>>> import numpy as np
>>> np.set_printoptions(precision=2, suppress=True, linewidth=160, floatmode="fixed")
>>> tidy = lambda a: np.round(a, 2) + 0
>>> E = np.load("w.npy")
>>> tidy(E)
array([[ 0.08, -0.20, -0.17, -0.31],
       [-0.20,  0.46,  0.39,  0.72],
       [-0.17,  0.39,  0.33,  0.61],
       [-0.31,  0.72,  0.61,  1.13]])
>>> # equal to its transpose
>>> ev, vecs = np.linalg.eigh(E)
>>> vec = np.array([9, -7, -2, 0])
>>> tidy(np.linalg.eigvalsh(E[1:, 1:]))
array([0.00, 0.00, 1.92])
>>> tidy(vecs * np.abs(ev) @ vecs.T)
array([[ 0.08, -0.20, -0.17, -0.31],
       [-0.20,  0.46,  0.39,  0.72],
       [-0.17,  0.39,  0.33,  0.61],
       [-0.31,  0.72,  0.61,  1.13]])
>>> tidy(vec @ E @ vec)
np.float64(72.04)
>>> w1 = np.array([[-2, 1, -1, -2, 0, -1],
...     [2, 0, 1, 3, -1, 0],
...     [-2, 0, -1, -1, 3, -1],
...     [1, -3, 0, 3, 3, 3]])
>>> c = np.array([3, 3, 1, 3, 3, 1])
>>> act = np.maximum(E @ w1 + c, 0)
>>> np.linalg.matrix_rank(act)
np.int64(3)
>>> W2 = np.array([[2, 0], [0, 3], [3, 4], [6, 3], [9, 6], [5, 0]])
>>> tidy(act @ W2)
array([[ 33.33,  30.68],
       [118.91,  61.75],
       [110.35,  58.64],
       [153.14,  76.23]])
>>> left, sv, vt = np.linalg.svd(E)
>>> vecs = vt[:(sv > 1e-8).sum()]
>>> rng = np.random.default_rng(370)
>>> vec = E[1] + 2 * E[3] + rng.integers(2) * np.eye(4)[1]
>>> tidy(vec)
array([-0.81,  1.89,  1.62,  2.97])
>>> tidy(vecs.T @ vecs)
array([[ 0.04, -0.10, -0.08, -0.15],
       [-0.10,  0.23,  0.20,  0.36],
       [-0.08,  0.20,  0.17,  0.31],
       [-0.15,  0.36,  0.31,  0.56]])
>>> tidy(np.diag(vecs.T @ vecs))
array([0.04, 0.23, 0.17, 0.56])
>>> tidy(np.linalg.norm(vec - vecs.T @ vecs @ vec))
np.float64(0.0)
>>> r = np.linalg.matrix_rank(E)
>>> r
np.int64(1)
>>> ns = np.linalg.svd(E)[2][r:].T
>>> np.allclose(E @ ns, 0)
True
>>> tidy(E @ ns)
array([[0.00, 0.00, 0.00],
       [0.00, 0.00, 0.00],
       [0.00, 0.00, 0.00],
       [0.00, 0.00, 0.00]])
>>> tidy(ns @ ns.T)
array([[ 0.96,  0.10,  0.08,  0.15],
       [ 0.10,  0.77, -0.20, -0.36],
       [ 0.08, -0.20,  0.83, -0.31],
       [ 0.15, -0.36, -0.31,  0.44]])
>>> lab = rng.permutation(4)
>>> lab
array([0, 2, 1, 3])
>>> B = E[lab][:, lab]
>>> np.allclose(B, E)
False
>>> tidy(np.sort(np.abs(np.linalg.eigvals(B))))
array([0.00, 0.00, 0.00, 2.00])
>>> J = np.loadtxt("m.csv", delimiter=",")
>>> J
array([[1.00, 0.70, 0.49, 0.34, 0.24, 0.17, 0.12, 0.08, 0.06, 0.04],
       [0.70, 1.00, 0.70, 0.49, 0.34, 0.24, 0.17, 0.12, 0.08, 0.06],
       [0.49, 0.70, 1.00, 0.70, 0.49, 0.34, 0.24, 0.17, 0.12, 0.08],
       [0.34, 0.49, 0.70, 1.00, 0.70, 0.49, 0.34, 0.24, 0.17, 0.12],
       [0.24, 0.34, 0.49, 0.70, 1.00, 0.70, 0.49, 0.34, 0.24, 0.17],
       [0.17, 0.24, 0.34, 0.49, 0.70, 1.00, 0.70, 0.49, 0.34, 0.24],
       [0.12, 0.17, 0.24, 0.34, 0.49, 0.70, 1.00, 0.70, 0.49, 0.34],
       [0.08, 0.12, 0.17, 0.24, 0.34, 0.49, 0.70, 1.00, 0.70, 0.49],
       [0.06, 0.08, 0.12, 0.17, 0.24, 0.34, 0.49, 0.70, 1.00, 0.70],
       [0.04, 0.06, 0.08, 0.12, 0.17, 0.24, 0.34, 0.49, 0.70, 1.00]])
>>> # symmetric, so the eigenvalues are real
>>> t3 = np.stack([J, -3 * J, J[::-1]])
>>> np.linalg.matrix_rank(t3.reshape(3, -1))
np.int64(2)
>>> (t3 @ J.T).shape
(3, 10, 10)
>>> t3.shape
(3, 10, 10)
>>> tidy(np.einsum("bij,cij->bc", t3, t3))
array([[ 25.43, -76.29,  14.03],
       [-76.29, 228.88, -42.10],
       [ 14.03, -42.10,  25.43]])
>>> ev, vecs = np.linalg.eigh(E)
>>> tidy(np.linalg.svd(E, compute_uv=False))
array([2.00, 0.00, 0.00, 0.00])
>>> np.unique(ev.round(6) + 0, return_counts=True)[1]
array([3, 1])
>>> np.abs(vecs[:, -1]).round(6).argmax()
np.int64(3)
>>> data = np.load("test7.npy")
>>> data
array([[ 3,  0,  0,  2,  6],
       [ 0,  0,  0, 14,  0],
       [ 0,  0,  0,  8,  0],
       [ 0,  4,  5,  0,  0],
       [ 0,  0,  0, 11,  0],
       [ 0,  0,  0,  2,  0],
       [ 0,  0,  0,  2,  0],
       [ 0,  3,  3,  0,  0],
       [ 0,  2,  7,  0,  0],
       [ 0,  4,  0,  0,  3],
       [ 2,  3,  0,  0,  5]])
>>> t3 = np.stack([data, 5 * data, data[::-1]])
>>> t3.sum(axis=0)
array([[20,  3,  0, 12, 41],
       [ 0,  4,  0, 84,  3],
       [ 0,  2,  7, 48,  0],
       [ 0, 27, 33,  0,  0],
       [ 0,  0,  0, 68,  0],
       [ 0,  0,  0, 14,  0],
       [ 0,  0,  0, 23,  0],
       [ 0, 22, 23,  0,  0],
       [ 0, 12, 42,  8,  0],
       [ 0, 24,  0, 14, 18],
       [15, 18,  0,  2, 36]])
>>> np.linalg.matrix_rank(t3.reshape(3, -1))
np.int64(2)
